$ python -q
>>> import numpy as np
>>> np.set_printoptions(precision=2, suppress=True, linewidth=160)
>>> rng = np.random.default_rng(42739)
>>> W0 = (rng.random((4, 4)) < 0.3) + np.eye(4)
>>> W0 /= W0.sum(axis=1, keepdims=True)
>>> W0
array([[0.67, 0.33, 0.  , 0.  ],
       [0.25, 0.25, 0.25, 0.25],
       [0.  , 0.  , 0.5 , 0.5 ],
       [0.  , 0.  , 0.  , 1.  ]])
>>> x0 = np.array([1, -1, -2, 0])
>>> a = np.maximum(W0 @ x0, 0)
>>> np.maximum(W0 @ (3 * x0), 0)
array([1., 0., 0., 0.])
>>> a
array([0.33, 0.  , 0.  , 0.  ])
>>> W0.T @ a
array([0.22, 0.11, 0.  , 0.  ])
>>> np.round(np.linalg.matrix_power(W0, 100), 2) + 0
array([[0., 0., 0., 1.],
       [0., 0., 0., 1.],
       [0., 0., 0., 1.],
       [0., 0., 0., 1.]])
>>> W0 @ np.ones(4)
array([1., 1., 1., 1.])
>>> p = np.eye(4)[3]
>>> for _ in range(5):
...     p = p @ W0
...     print(p.round(2))
... 
[0. 0. 0. 1.]
[0. 0. 0. 1.]
[0. 0. 0. 1.]
[0. 0. 0. 1.]
[0. 0. 0. 1.]
>>> np.allclose(W0, W0.T)
False
>>> np.sort(np.abs(np.linalg.eigvals(W0)))
array([0.1 , 0.5 , 0.81, 1.  ])
>>> evals, vecs = np.linalg.eig(W0)
>>> evals
array([0.81, 0.1 , 0.5 , 1.  ])
>>> np.round(W0 @ vecs[:, 0] - evals[0] * vecs[:, 0], 2) + 0
array([0., 0., 0., 0.])
>>> ang = np.radians(36)
>>> r_ = np.eye(4)
>>> r_[1, 1] = r_[2, 2] = np.cos(ang)
>>> r_[1, 2], r_[2, 1] = -np.sin(ang), np.sin(ang)
>>> r_
array([[ 1.  ,  0.  ,  0.  ,  0.  ],
       [ 0.  ,  0.81, -0.59,  0.  ],
       [ 0.  ,  0.59,  0.81,  0.  ],
       [ 0.  ,  0.  ,  0.  ,  1.  ]])
>>> out = W0 @ r_.T
>>> np.allclose(W0 @ W0.T, out @ out.T)
True
>>> np.allclose(np.linalg.norm(W0, axis=1), np.linalg.norm(out, axis=1))
True
>>> out
array([[ 0.67,  0.27,  0.2 ,  0.  ],
       [ 0.25,  0.06,  0.35,  0.25],
       [ 0.  , -0.29,  0.4 ,  0.5 ],
       [ 0.  ,  0.  ,  0.  ,  1.  ]])
>>> F = np.load("m.npy")
>>> F
array([[3, 1, 3, 1, 1, 1],
       [3, 1, 3, 1, 1, 1],
       [1, 0, 0, 0, 1, 0],
       [3, 1, 3, 1, 1, 1],
       [0, 0, 0, 0, 1, 0],
       [3, 1, 3, 1, 1, 1],
       [3, 1, 3, 1, 1, 1],
       [1, 0, 0, 0, 1, 0],
       [0, 0, 0, 0, 1, 0],
       [2, 0, 0, 0, 1, 0],
       [1, 0, 0, 0, 1, 0],
       [3, 1, 3, 1, 1, 1],
       [1, 0, 0, 0, 1, 0],
       [2, 0, 0, 0, 1, 0],
       [3, 1, 3, 1, 1, 1],
       [1, 0, 0, 0, 1, 0],
       [3, 1, 3, 1, 1, 1],
       [2, 0, 0, 0, 1, 0],
       [2, 0, 0, 0, 1, 0],
       [3, 1, 3, 1, 1, 1],
       [1, 0, 0, 0, 1, 0],
       [1, 0, 0, 0, 1, 0],
       [0, 0, 0, 0, 1, 0],
       [3, 1, 3, 1, 1, 1],
       [1, 0, 0, 0, 1, 0],
       [1, 0, 0, 0, 1, 0],
       [0, 0, 0, 0, 1, 0],
       [0, 0, 0, 0, 1, 0],
       [0, 0, 0, 0, 1, 0]])
>>> # null space of dimension 3
>>> F.shape
(29, 6)
>>> np.linalg.matrix_rank(F)
np.int64(3)
>>> np.count_nonzero(F)
np.int64(92)
>>> np.abs(F).max()
np.int64(3)
>>> F.mean(axis=0)
array([1.62, 0.34, 1.03, 0.34, 1.  , 0.34])
>>> data = np.load("layer14.npy")
>>> data
array([[  2,  -2,   0,  -1,  -3,   2,   0,  -1],
       [ -2,   1,   2,  -3,   0,  -2,   1,  -2],
       [ -3,   2,   1,   3,   1,  -1,   0,   1],
       [ -8,   3,  10, -16,  -3,  -8,   5, -11]])
>>> # row 3 is much longer than the rest
>>> r = np.linalg.matrix_rank(data)
>>> r
np.int64(3)
>>> null = np.linalg.svd(data)[2][r:].T
>>> [int(np.linalg.matrix_rank(data[:, :j + 1])) for j in range(8)]
[1, 2, 3, 3, 3, 3, 3, 3]
>>> np.linalg.matrix_rank(data.T @ data), np.linalg.matrix_rank(data @ data.T)
(np.int64(3), np.int64(3))
>>> np.round(data @ null, 2) + 0
array([[0., 0., 0., 0., 0.],
       [0., 0., 0., 0., 0.],
       [0., 0., 0., 0., 0.],
       [0., 0., 0., 0., 0.]])
>>> U, sigma, vt = np.linalg.svd(data)
>>> np.argmax(sigma[:-1] / (sigma[1:] + 1e-6)) + 1
np.int64(3)
>>> sigma.round(2) + 0
array([25.97,  6.65,  2.31,  0.  ])
>>> out = U[:, :3] @ np.diag(sigma[:3]) @ vt[:3]
>>> out.round(2) + 0
array([[  2.,  -2.,   0.,  -1.,  -3.,   2.,   0.,  -1.],
       [ -2.,   1.,   2.,  -3.,   0.,  -2.,   1.,  -2.],
       [ -3.,   2.,   1.,   3.,   1.,  -1.,   0.,   1.],
       [ -8.,   3.,  10., -16.,  -3.,  -8.,   5., -11.]])
>>> round(float(np.linalg.norm(data - out) / np.linalg.norm(data)), 2)
0.0
>>> round(np.abs(data - out).max(), 2)
np.float64(0.0)
>>> feats = -2 * np.eye(6) + np.eye(6, k=1)
>>> feats
array([[-2.,  1.,  0.,  0.,  0.,  0.],
       [ 0., -2.,  1.,  0.,  0.,  0.],
       [ 0.,  0., -2.,  1.,  0.,  0.],
       [ 0.,  0.,  0., -2.,  1.,  0.],
       [ 0.,  0.,  0.,  0., -2.,  1.],
       [ 0.,  0.,  0.,  0.,  0., -2.]])
>>> # triangular: eigenvalues sit on the diagonal
>>> out = np.array([[-3, 1], [0, -1], [2, -3], [-1, -1], [1, 2], [-2, 2]])
>>> np.linalg.matrix_rank(np.vstack([feats, out.T]))
np.int64(6)
>>> np.einsum("ij->j", feats)
array([-2., -1., -1., -1., -1., -1.])
>>> np.einsum("ij,ij->i", feats, feats)
array([5., 5., 5., 5., 5., 4.])
